In [1]: import numpy as np

In [2]: import numpy.linalg as la

In [3]: np.set_printoptions(precision=4, suppress=True, linewidth=100)

In [4]: mat = np.load("case11.npy")

In [5]: mat
Out[5]: 
array([[ 0.    , -0.4   , -1.4   ,  0.    ,  0.2   , -0.9   , -1.5   , -0.1   ,  0.2   ,  1.4   ,
        -1.4   , -1.7   , -1.3   , -0.6   ,  1.4   ],
       [-0.3   ,  1.8   , -0.4   , -1.4   ,  0.2   , -1.6   , -0.1   ,  0.    ,  1.5   ,  1.4   ,
         0.1   ,  0.7   , -0.3   , -1.2   ,  0.    ],
       [ 0.5   , -0.5   , -0.4   , -2.1   , -0.3   ,  0.    , -1.5   ,  1.    , -0.3   ,  0.3   ,
        -0.1   ,  0.4   ,  0.2   ,  0.3   ,  0.1   ],
       [ 1.2   ,  1.3   ,  0.    , -0.1   , -0.2   , -0.2   , -1.7   ,  0.1   ,  0.9   ,  1.1   ,
        -1.8   ,  2.    ,  1.1   , -1.6   ,  1.    ],
       [ 1.1481,  1.3409, -0.0932, -0.1604, -0.1915, -0.2227, -1.7037,  0.1631,  0.9123,  1.07  ,
        -1.7362,  2.0119,  1.0997, -1.5334,  1.0518]])

In [6]: W1 = np.array([[2, 2, 0],
   ...:     [0, 0, 2],
   ...:     [2, 2, 0],
   ...:     [1, 0, 0],
   ...:     [1, 1, 0],
   ...:     [2, 2, 0],
   ...:     [2, 0, 0],
   ...:     [2, 1, 1],
   ...:     [2, 1, 1],
   ...:     [0, 2, 0],
   ...:     [1, 1, 0],
   ...:     [1, 0, 2],
   ...:     [1, 1, 2],
   ...:     [0, 2, 0],
   ...:     [1, 2, 1]])

In [7]: b = np.array([4, 0, 2])

In [8]: act = np.maximum(mat @ W1 + b, 0)

In [9]: act
Out[9]: 
array([[ 0.    ,  0.    ,  0.    ],
       [ 1.5   ,  0.    ,  7.9   ],
       [ 0.8   ,  2.1   ,  3.    ],
       [ 6.6   ,  3.1   , 12.8   ],
       [ 6.4831,  3.0886, 13.0322]])

In [10]: la.matrix_rank(act)
Out[10]: np.int64(3)

In [11]: basis = np.array([[-1, 0, 2], [2, 2, 1], [-3, -3, -3]])

In [12]: (act @ basis).round(6).argmax(axis=1)
Out[12]: array([0, 2, 1, 2, 2])

In [13]: W1 @ basis
Out[13]: 
array([[ 2,  4,  6],
       [-6, -6, -6],
       [ 2,  4,  6],
       [-1,  0,  2],
       [ 1,  2,  3],
       [ 2,  4,  6],
       [-2,  0,  4],
       [-3, -1,  2],
       [-3, -1,  2],
       [ 4,  4,  2],
       [ 1,  2,  3],
       [-7, -6, -4],
       [-5, -4, -3],
       [ 4,  4,  2],
       [ 0,  1,  1]])

In [14]: [round(float(x), 4) for x in la.svd(mat, compute_uv=False)[:3]]
Out[14]: [6.8557, 3.8879, 3.0852]

In [15]: la.matrix_rank(mat, rtol=0.1)
Out[15]: np.int64(4)

In [16]: Uu, sig, vt = la.svd(mat)

In [17]: np.argmax(sig[:-1] / (sig[1:] + 1e-6)) + 1
Out[17]: np.int64(4)

In [18]: out = Uu[:, :4] @ np.diag(sig[:4]) @ vt[:4]

In [19]: la.matrix_rank(mat, rtol=0.05)
Out[19]: np.int64(4)

In [20]: np.round(la.norm(mat - out) / la.norm(mat), 4)
Out[20]: np.float64(0.0119)

In [21]: out = mat / np.sqrt((mat ** 2).mean(axis=1, keepdims=True))

In [22]: la.matrix_rank(mat - mat.mean(axis=1, keepdims=True))
Out[22]: np.int64(5)

In [23]: out[1]
Out[23]: 
array([-0.3073,  1.8435, -0.4097, -1.4339,  0.2048, -1.6387, -0.1024,  0.    ,  1.5363,  1.4339,
        0.1024,  0.7169, -0.3073, -1.229 ,  0.    ])

In [24]: W0 = np.loadtxt("data.csv", delimiter=",")

In [25]: W0
Out[25]: 
array([[ 3.,  3.,  1.,  0., -2.,  2.,  0., -1., -1.,  3.,  0.,  2., -1.,  0.,  1., -1.],
       [ 0.,  1.,  1.,  2.,  0.,  2.,  1.,  3., -2.,  0.,  1.,  2.,  3.,  0.,  1., -1.],
       [ 0.,  0., -1.,  2.,  2., -2., -2.,  1., -3., -1., -1., -3., -1., -3., -2.,  0.],
       [ 0.,  0.,  0., -1.,  0.,  2.,  3., -2., -2.,  3., -1., -1., -2.,  3., -3.,  3.],
       [ 0.,  0.,  0.,  0., -3., -3.,  0.,  1., -1., -3., -1., -3., -3.,  0.,  2., -3.],
       [ 0.,  0.,  0.,  0.,  0.,  1.,  3., -3.,  2., -2.,  0., -3., -2., -1., -3.,  2.],
       [ 0.,  0.,  0.,  0.,  0.,  0., -2., -1., -1.,  3.,  0., -2., -3.,  1., -3.,  3.],
       [ 0.,  0.,  0.,  0.,  0.,  0.,  0.,  1., -3.,  0.,  1., -1., -1., -2.,  2.,  1.],
       [ 0.,  0.,  0.,  0.,  0.,  0.,  0.,  0., -1., -1.,  1., -3.,  3., -3.,  1.,  3.],
       [ 0.,  0.,  0.,  0.,  0.,  0.,  0.,  0.,  0.,  2., -2., -1.,  1.,  1., -1., -3.],
       [ 0.,  0.,  0.,  0.,  0.,  0.,  0.,  0.,  0.,  0.,  3.,  2., -3.,  3., -2.,  0.],
       [ 0.,  0.,  0.,  0.,  0.,  0.,  0.,  0.,  0.,  0.,  0.,  0., -3., -2., -2.,  0.],
       [ 0.,  0.,  0.,  0.,  0.,  0.,  0.,  0.,  0.,  0.,  0.,  0.,  1.,  1.,  1.,  0.],
       [ 0.,  0.,  0.,  0.,  0.,  0.,  0.,  0.,  0.,  0.,  0.,  0.,  0., -2.,  2., -2.],
       [ 0.,  0.,  0.,  0.,  0.,  0.,  0.,  0.,  0.,  0.,  0.,  0.,  0.,  0.,  2.,  1.],
       [ 0.,  0.,  0.,  0.,  0.,  0.,  0.,  0.,  0.,  0.,  0.,  0.,  0.,  0.,  0.,  0.]])

In [26]: Uu, sig, vt = la.svd(W0, full_matrices=False)

In [27]: np.abs(Uu[:, 0]).round(6).argmax()
Out[27]: np.int64(3)

In [28]: (sig > 1e-8).sum()
Out[28]: np.int64(15)

In [29]: rk = la.matrix_rank(W0)

In [30]: rk
Out[30]: np.int64(15)

In [31]: N = la.svd(W0)[2][rk:].T

In [32]: la.matrix_rank(W0.T @ W0), la.matrix_rank(W0 @ W0.T)
Out[32]: (np.int64(15), np.int64(15))

In [33]: np.allclose(W0 @ N, 0)
Out[33]: True

In [34]: [int(la.matrix_rank(np.delete(W0, i, axis=0))) for i in range(16)]
Out[34]: [14, 14, 14, 14, 14, 14, 14, 14, 14, 14, 14, 14, 14, 14, 14, 15]

In [35]: [int(la.matrix_rank(W0[:i])) for i in range(1, len(W0) + 1)]
Out[35]: [1, 2, 3, 4, 5, 6, 7, 8, 9, 10, 11, 12, 13, 14, 15, 15]

In [36]: np.round(W0 @ N, 4) + 0
Out[36]: 
array([[0.],
       [0.],
       [0.],
       [0.],
       [0.],
       [0.],
       [0.],
       [0.],
       [0.],
       [0.],
       [0.],
       [0.],
       [0.],
       [0.],
       [0.],
       [0.]])

In [37]: [int(la.matrix_rank(W0[:, :j + 1])) for j in range(16)]
Out[37]: [1, 2, 3, 4, 5, 6, 7, 8, 9, 10, 11, 11, 12, 13, 14, 15]

In [38]: N.shape
Out[38]: (16, 1)

In [39]: m1 = np.load("out0.npy")

In [40]: m1
Out[40]: 
array([[  0,  -2,   9,   9,   3,  14, -14,   3,   3,   4,  -4,   9],
       [  2,   0,  12,   6,  10,  -8,  -2, -10, -14,   0,   4,  16],
       [ -9, -12,   0,  16,   2, -11,  -7, -17,  -9,  13,   8,  13],
       [ -9,  -6, -16,   0, -11,   5,  -1,  -9,  -8,   8,  -1,  -1],
       [ -3, -10,  -2,  11,   0,   8,   6,   8, -13,  10,  -2,  -7],
       [-14,   8,  11,  -5,  -8,   0,   5,  -8,   8, -12,   1,  -3],
       [ 14,   2,   7,   1,  -6,  -5,   0,  -4,   6,  -6,  -2,   4],
       [ -3,  10,  17,   9,  -8,   8,   4,   0,  -6,  15, -10,  -6],
       [ -3,  14,   9,   8,  13,  -8,  -6,   6,   0, -16,  -4,  -6],
       [ -4,   0, -13,  -8, -10,  12,   6, -15,  16,   0,   2,  11],
       [  4,  -4,  -8,   1,   2,  -1,   2,  10,   4,  -2,   0,   6],
       [ -9, -16, -13,   1,   7,   3,  -4,   6,   6, -11,  -6,   0]])

In [41]: np.allclose(m1 @ m1.T, m1.T @ m1)
Out[41]: True

In [42]: la.matrix_power(m1, 3)
Out[42]: 
array([[     0,   2412, -13205, -15134,  -5588,  -8214,  11019,  -1489,   5244,  -9462,   4344,
         -8623],
       [ -2412,      0, -26318, -22688, -16074,  20590,  11800,  16922,  24338,  -9794,  -8748,
        -21552],
       [ 13205,  26318,      0, -29837,  -4836,  12899,  12716,  33729,  31921, -33130, -14151,
        -31022],
       [ 15134,  22688,  29837,      0,  17207, -12573,  -4531,  16739,   6170, -23475,  -4122,
         -5254],
       [  5588,  16074,   4836, -17207,      0,  -9247,    -77,  -9243,  23510, -26133,   4380,
          7145],
       [  8214, -20590, -12899,  12573,   9247,      0,  -6216,   9796, -17189,  17906,   1258,
          5523],
       [-11019, -11800, -12716,   4531,     77,   6216,      0,   2707,  -8228,   9218,   -805,
         -4206],
       [  1489, -16922, -33729, -16739,   9243,  -9796,  -2707,      0,  18284, -24786,   8965,
         10382],
       [ -5244, -24338, -31921,  -6170, -23510,  17189,   8228, -18284,      0,  28578,   5953,
         11244],
       [  9462,   9794,  33130,  23475,  26133, -17906,  -9218,  24786, -28578,      0,  -5728,
        -13547],
       [ -4344,   8748,  14151,   4122,  -4380,  -1258,    805,  -8965,  -5953,   5728,      0,
         -1099],
       [  8623,  21552,  31022,   5254,  -7145,  -5523,   4206, -10382, -11244,  13547,   1099,
             0]])

In [43]: (m1 - m1.T) / 2
Out[43]: 
array([[  0.,  -2.,   9.,   9.,   3.,  14., -14.,   3.,   3.,   4.,  -4.,   9.],
       [  2.,   0.,  12.,   6.,  10.,  -8.,  -2., -10., -14.,   0.,   4.,  16.],
       [ -9., -12.,   0.,  16.,   2., -11.,  -7., -17.,  -9.,  13.,   8.,  13.],
       [ -9.,  -6., -16.,   0., -11.,   5.,  -1.,  -9.,  -8.,   8.,  -1.,  -1.],
       [ -3., -10.,  -2.,  11.,   0.,   8.,   6.,   8., -13.,  10.,  -2.,  -7.],
       [-14.,   8.,  11.,  -5.,  -8.,   0.,   5.,  -8.,   8., -12.,   1.,  -3.],
       [ 14.,   2.,   7.,   1.,  -6.,  -5.,   0.,  -4.,   6.,  -6.,  -2.,   4.],
       [ -3.,  10.,  17.,   9.,  -8.,   8.,   4.,   0.,  -6.,  15., -10.,  -6.],
       [ -3.,  14.,   9.,   8.,  13.,  -8.,  -6.,   6.,   0., -16.,  -4.,  -6.],
       [ -4.,   0., -13.,  -8., -10.,  12.,   6., -15.,  16.,   0.,   2.,  11.],
       [  4.,  -4.,  -8.,   1.,   2.,  -1.,   2.,  10.,   4.,  -2.,   0.,   6.],
       [ -9., -16., -13.,   1.,   7.,   3.,  -4.,   6.,   6., -11.,  -6.,   0.]])

In [44]: np.trace(m1)
Out[44]: np.int64(0)

In [45]: assert m1 == m1.T
ValueError: The truth value of an array with more than one element is ambiguous. Use a.any() or a.all()


In [46]: np.allclose(m1, m1.T)
Out[46]: False

In [47]: vec = np.array([0, -3, 2, 0, 1, -1, -3, -2, -1, -3, 3, 3])

In [48]: np.round(la.eigvals(m1).real, 4) + 0
Out[48]: array([0., 0., 0., 0., 0., 0., 0., 0., 0., 0., 0., 0.])

In [49]: vec @ m1 @ vec
Out[49]: np.int64(0)

In [50]: la.svd(m1, compute_uv=False)
Out[50]: 
array([48.0883, 48.0883, 38.7418, 38.7418, 27.6541, 27.6541, 14.0952, 14.0952, 10.9837, 10.9837,
        6.5971,  6.5971])

In [51]: q = la.solve(np.eye(12) - m1, np.eye(12) + m1)

In [52]: np.round(la.det(q), 4)
Out[52]: np.float64(1.0)

In [53]: np.round(q @ q.T, 4) + 0
Out[53]: 
array([[1., 0., 0., 0., 0., 0., 0., 0., 0., 0., 0., 0.],
       [0., 1., 0., 0., 0., 0., 0., 0., 0., 0., 0., 0.],
       [0., 0., 1., 0., 0., 0., 0., 0., 0., 0., 0., 0.],
       [0., 0., 0., 1., 0., 0., 0., 0., 0., 0., 0., 0.],
       [0., 0., 0., 0., 1., 0., 0., 0., 0., 0., 0., 0.],
       [0., 0., 0., 0., 0., 1., 0., 0., 0., 0., 0., 0.],
       [0., 0., 0., 0., 0., 0., 1., 0., 0., 0., 0., 0.],
       [0., 0., 0., 0., 0., 0., 0., 1., 0., 0., 0., 0.],
       [0., 0., 0., 0., 0., 0., 0., 0., 1., 0., 0., 0.],
       [0., 0., 0., 0., 0., 0., 0., 0., 0., 1., 0., 0.],
       [0., 0., 0., 0., 0., 0., 0., 0., 0., 0., 1., 0.],
       [0., 0., 0., 0., 0., 0., 0., 0., 0., 0., 0., 1.]])

In [54]: M = np.load("arr.npy")

In [55]: M
Out[55]: 
array([[0.1071, 0.1071, 0.1071, 0.0357, 0.0714, 0.0714, 0.0714, 0.0357, 0.1071, 0.0714, 0.1071,
        0.    , 0.1071],
       [0.0714, 0.0714, 0.1071, 0.0357, 0.0357, 0.1071, 0.1071, 0.    , 0.1071, 0.0714, 0.0714,
        0.1071, 0.1071],
       [0.04  , 0.12  , 0.12  , 0.    , 0.08  , 0.04  , 0.12  , 0.12  , 0.08  , 0.08  , 0.    ,
        0.12  , 0.08  ],
       [0.0556, 0.0556, 0.1667, 0.1111, 0.1667, 0.0556, 0.0556, 0.    , 0.0556, 0.1111, 0.0556,
        0.    , 0.1111],
       [0.0909, 0.0909, 0.0909, 0.0455, 0.1818, 0.1364, 0.0455, 0.0455, 0.    , 0.0455, 0.0909,
        0.0909, 0.0455],
       [0.1111, 0.1111, 0.037 , 0.0741, 0.0741, 0.1481, 0.1111, 0.037 , 0.1111, 0.1111, 0.037 ,
        0.037 , 0.    ],
       [0.    , 0.0435, 0.    , 0.1304, 0.087 , 0.1304, 0.1304, 0.0435, 0.1304, 0.087 , 0.1304,
        0.0435, 0.0435],
       [0.0526, 0.1053, 0.0526, 0.    , 0.    , 0.0526, 0.1579, 0.0526, 0.0526, 0.1053, 0.1053,
        0.1053, 0.1579],
       [0.069 , 0.069 , 0.1034, 0.069 , 0.069 , 0.1034, 0.0345, 0.1034, 0.1379, 0.069 , 0.069 ,
        0.0345, 0.069 ],
       [0.12  , 0.04  , 0.12  , 0.12  , 0.08  , 0.04  , 0.08  , 0.12  , 0.08  , 0.12  , 0.04  ,
        0.04  , 0.    ],
       [0.0769, 0.0385, 0.0769, 0.0385, 0.0769, 0.    , 0.1154, 0.1154, 0.1154, 0.0385, 0.1538,
        0.1154, 0.0385],
       [0.    , 0.037 , 0.0741, 0.037 , 0.0741, 0.0741, 0.0741, 0.1111, 0.0741, 0.1111, 0.0741,
        0.1481, 0.1111],
       [0.0357, 0.1071, 0.0714, 0.1071, 0.0714, 0.0357, 0.0714, 0.0714, 0.1071, 0.0714, 0.0357,
        0.1071, 0.1071]])

In [56]: vec = np.array([2, -5, 5, -3, 3, -2, -4, -5, 0, -2, -4, 1, -3])

In [57]: y = M @ vec

In [58]: y
Out[58]: 
array([-1.1786, -0.9643, -1.12  , -0.2778, -0.5909, -1.4074, -2.1304, -2.1579, -1.1379, -0.84  ,
       -1.2692, -1.4074, -1.4286])

In [59]: np.round(la.solve(M, y + M[:, 7]), 4) + 0
Out[59]: array([ 2., -5.,  5., -3.,  3., -2., -4., -4.,  0., -2., -4.,  1., -3.])

In [60]: np.round(la.solve(M.T, M[6]), 4) + 0
Out[60]: array([0., 0., 0., 0., 0., 0., 1., 0., 0., 0., 0., 0., 0.])
